>>> import numpy as np
>>> import numpy.linalg as la
>>> np.set_printoptions(suppress=True, linewidth=140)
>>> W0 = np.load("x.npy")
>>> print(W0)
[[0 0 0 1]
 [0 1 0 0]
 [1 0 0 0]
 [0 0 1 0]]
>>> rng = np.random.default_rng(6420)
>>> labels = rng.permutation(4)
>>> print(labels)
[2 0 1 3]
>>> A2 = W0[labels][:, labels]
>>> print(A2)
[[0 1 0 0]
 [0 0 0 1]
 [0 0 1 0]
 [1 0 0 0]]
>>> print(np.diag(A2))
[0 0 1 0]
>>> print(round(la.det(A2), 3), round(float(la.det(W0[labels])), 3))
1.0 1.0
>>> print(np.allclose(A2, W0))
False
>>> print(np.trace(A2))
1
>>> print(np.round(np.sort(np.abs(la.eigvals(W0)))[::-1], 3))
[1. 1. 1. 1.]
>>> print(la.matrix_power(W0, 100))
[[0 0 0 1]
 [0 1 0 0]
 [1 0 0 0]
 [0 0 1 0]]
>>> pr = np.eye(4)[2]
>>> for _ in range(4):
...     pr = pr @ W0
...     print(pr.round(3))
... 
[1. 0. 0. 0.]
[0. 0. 0. 1.]
[0. 0. 1. 0.]
[1. 0. 0. 0.]
>>> A2 = W0 / la.norm(W0, axis=1, keepdims=True)
>>> gram = A2 @ A2.T
>>> print(np.round(la.norm(A2, axis=1), 3))
[1. 1. 1. 1.]
>>> print((np.abs(gram) > 0.9).astype(int))
[[1 0 0 0]
 [0 1 0 0]
 [0 0 1 0]
 [0 0 0 1]]
>>> print(gram)
[[1. 0. 0. 0.]
 [0. 1. 0. 0.]
 [0. 0. 1. 0.]
 [0. 0. 0. 1.]]
>>> x = np.array([1, 1, 0, -2])
>>> target = W0 @ x
>>> coef, lr = np.zeros(4), 1 / la.norm(W0, 2) ** 2
>>> for i in range(5):
...     coef -= lr * W0.T @ (W0 @ coef - target)
...     if i % 1 == 0: print(i, round(la.norm(W0 @ coef - target), 3))
... 
0 0.0
1 0.0
2 0.0
3 0.0
4 0.0
>>> print(np.round(la.cond(W0), 3))
1.0
>>> hat = np.triu(np.array([[-1, -3, 3, 0], [-2, 2, 2, -3], [0, -1, 3, 0], [0, 3, 2, 2]]), 1) + np.eye(4)
>>> A2 = hat @ W0 @ la.inv(hat)
>>> print(np.round(np.poly(A2), 3) + 0)
[ 1. -1.  0. -1.  1.]
>>> print(np.trace(A2), np.trace(W0))
1.0 1
>>> X = np.array([[3.0, 0.0, 2.0], [0.0, 3.0, 0.0], [2.0, 0.0, 3.0]])
>>> u, g = X[2], X[0]
>>> print(u @ g)
12.0
>>> pr = (u @ g) / (u @ u) * u
>>> print(la.matrix_rank(np.outer(u, g)))
1
>>> evals, evecs = la.eigh(X)
>>> print(np.unique(evals.round(6) + 0, return_counts=True)[1])
[1 1 1]
>>> print(evals.sum(), np.trace(X))
9.0 9.0
>>> print(np.round(evecs @ np.diag(evals) @ evecs.T, 3))
[[3. 0. 2.]
 [0. 3. 0.]
 [2. 0. 3.]]
>>> print(np.round(evecs.T @ evecs, 3) + 0)
[[1. 0. 0.]
 [0. 1. 0.]
 [0. 0. 1.]]
>>> E = np.load("layer11.npy")
>>> print(E.round(3))
[[0.429 0.286 0.143 0.143]
 [0.111 0.333 0.333 0.222]
 [0.2   0.2   0.4   0.2  ]
 [0.25  0.    0.    0.75 ]]
>>> labels = rng.permutation(4)
>>> print(labels)
[1 3 2 0]
>>> A2 = E[labels][:, labels]
>>> print(np.round(la.det(A2), 3), np.round(la.det(E[labels]), 3))
0.021 0.021
>>> print(round(float(la.det(E.T)), 3))
0.021
>>> print(np.round(np.poly(E), 3))
[ 1.    -1.912  1.156 -0.266  0.021]
>>> print(np.round(np.einsum("ii->", E), 3))
1.912
>>> A2 = np.array([[5, -2], [-7, 6], [7, 1]])
>>> W2 = np.array([[2, 0, 1], [1, 1, 0]])
>>> J = A2 @ W2
>>> print(J)
[[ 8 -2  5]
 [-8  6 -7]
 [15  1  7]]
>>> evals, evecs = la.eig(X)
>>> print(evals.round(3))
[5. 1. 3.]
>>> print(np.round(np.sort(la.eigvals(X @ X)), 3))
[ 1.  9. 25.]
>>> print(la.lstsq(J[:-1].T, J[-1])[2])
2
>>> print(np.round(np.trace(la.pinv(J) @ J), 3))
2.0
>>> print(np.allclose(J[:-1].T @ la.lstsq(J[:-1].T, J[-1])[0], J[-1]))
True
>>> m1 = np.loadtxt("data.csv", delimiter=",")
>>> print(m1)
[[-17.83   -3.063  12.549]
 [ -1.72   -8.272   3.581]
 [  0.148 -10.112   2.587]
 [ -2.672  -9.204   3.14 ]
 [-17.592  -1.543  14.643]
 [ -1.155  -9.117   1.446]
 [-16.246  -2.05   13.669]
 [ -1.366  -9.868   4.608]
 [-15.386  -1.605  13.605]
 [-16.907  -2.399  13.582]
 [ -6.831   9.342   5.341]
 [ -5.232   6.825   6.382]
 [ -3.883   6.686   4.958]
 [ -7.633   6.97    6.04 ]
 [ -3.117  -9.984   1.961]
 [ -1.224  -9.654   3.877]
 [ -6.828   8.749   5.884]
 [ -2.277  -9.686   2.926]
 [-17.852  -1.619  13.458]]
>>> A2 = np.c_[m1[:, :1] @ np.array([[-1]]), np.array([2, -1, -2, -1, 2, -4, 5, -3, 4, -3, 3, -1, -1, -4, 4, -2, 0, 5, 1])]
>>> print(A2)
[[17.83   2.   ]
 [ 1.72  -1.   ]
 [-0.148 -2.   ]
 [ 2.672 -1.   ]
 [17.592  2.   ]
 [ 1.155 -4.   ]
 [16.246  5.   ]
 [ 1.366 -3.   ]
 [15.386  4.   ]
 [16.907 -3.   ]
 [ 6.831  3.   ]
 [ 5.232 -1.   ]
 [ 3.883 -1.   ]
 [ 7.633 -4.   ]
 [ 3.117  4.   ]
 [ 1.224 -2.   ]
 [ 6.828  0.   ]
 [ 2.277  5.   ]
 [17.852  1.   ]]
>>> print(la.matrix_rank(np.c_[m1, A2]))
4
>>> print(np.round(la.norm(la.qr(m1)[0].T @ A2, axis=0) ** 2 / ((A2 ** 2).sum(axis=0) + 1e-12), 3))
[1.    0.182]
>>> print(np.round(la.norm(A2 - m1 @ la.lstsq(m1, A2)[0], axis=0), 3) + 0)
[ 0.    11.511]
>>> K = np.load("test7.npy")
>>> print(K)
[[ 0.4 -0.4  0.3 11. ]
 [ 1.3  0.  -1.1 13. ]
 [-0.9 -0.3  0.3  4. ]
 [-0.9 -0.3 -0.9 18. ]]
>>> x = np.array([2, 2, 0, -1])
>>> target = K @ x
>>> print(target.round(3))
[-11.  -10.4  -6.4 -20.4]
>>> print(np.round(la.solve(K.T, K[2]), 3) + 0)
[0. 0. 1. 0.]
>>> print(np.round(la.solve(K, target + K[:, 1]), 3) + 0)
[ 2.  3.  0. -1.]
>>> hat = np.triu(np.array([[0, 0, 0, 1], [2, 0, 2, 0], [0, 1, 0, 0], [2, 1, 0, 1]]), 1) + np.eye(4)
>>> A2 = hat @ K @ la.inv(hat)
>>> print(round(float(la.det(A2)), 3))
-2.01
>>> print(np.trace(A2), np.trace(K))
18.7 18.7
>>> print(np.round(np.poly(A2), 3))
[  1.    -18.7    30.58  -30.141  -2.01 ]
>>> u = np.array([3, 3, 4, 4])
>>> A2 = K + np.outer(u, np.eye(4)[0])
>>> print(la.matrix_rank(la.inv(A2) - la.inv(K), tol=1e-8))
1
>>> print(A2)
[[ 3.4 -0.4  0.3 11. ]
 [ 4.3  0.  -1.1 13. ]
 [ 3.1 -0.3  0.3  4. ]
 [ 3.1 -0.3 -0.9 18. ]]
>>> T = np.stack([K, -2 * K, K[::-1]])
>>> print((T @ K.T).shape)
(3, 4, 4)
>>> print(la.matrix_rank(T.reshape(3, -1)))
2
>>> print(np.round(la.det(T), 3))
[ -2.01 -32.16  -2.01]
>>> print(np.round(la.norm(T, axis=(1, 2)), 3))
[25.219 50.438 25.219]
>>> A = np.array([[7, 7, -8, -3], [8, 0, 7, -5], [-5, -8, 0, 3], [-9, 7, -4, -2]]) * (rng.random((4, 4)) < 0.3)
>>> print(A)
[[ 0  0  0  0]
 [ 0  0  0  0]
 [ 0  0  0  0]
 [-9  7  0 -2]]
>>> print(A.reshape(2, -1))
[[ 0  0  0  0  0  0  0  0]
 [ 0  0  0  0 -9  7  0 -2]]
>>> A.reshape(4, 5)
Traceback (most recent call last):
  File "<python-input-92>", line 1, in <module>
    A.reshape(4, 5)
    ~~~~~~~~~^^^^^^
ValueError: cannot reshape array of size 16 into shape (4,5)
>>> T = A.reshape(4, 2, -1)
>>> print(np.einsum("ihd,jhd->hij", T, T).shape)
(2, 4, 4)
>>> print(T.sum(axis=1))
[[ 0  0]
 [ 0  0]
 [ 0  0]
 [-9  5]]
>>> print(T.transpose(1, 0, 2))
[[[ 0  0]
  [ 0  0]
  [ 0  0]
  [-9  7]]

 [[ 0  0]
  [ 0  0]
  [ 0  0]
  [ 0 -2]]]
>>> print(np.einsum("ihd,ihd->ih", T, T))
[[  0   0]
 [  0   0]
 [  0   0]
 [130   4]]
>>> rk = la.matrix_rank(A)
>>> print(rk)
1
>>> N = la.svd(A)[2][rk:].T
>>> print([int(la.matrix_rank(np.delete(A, i, axis=0))) for i in range(4)])
[1, 1, 1, 0]
>>> print(N.shape)
(4, 3)
>>> print(np.round(A @ N, 3) + 0)
[[0. 0. 0.]
 [0. 0. 0.]
 [0. 0. 0.]
 [0. 0. 0.]]
>>> print([int(la.matrix_rank(A[:i])) for i in range(1, len(A) + 1)])
[0, 0, 0, 1]
>>> arr = np.load("block11.npy")
>>> print(arr)
[[0.5 0.5 0.  0. ]
 [0.  0.4 0.4 0.2]
 [0.4 0.4 0.2 0. ]
 [0.4 0.2 0.  0.4]]
>>> print(la.lstsq(A[:-1].T, A[-1])[2])
0
>>> print(np.unique(A.round(6), axis=0).shape)
(2, 4)
>>> print(np.allclose(A[:-1].T @ la.lstsq(A[:-1].T, A[-1])[0], A[-1]))
False
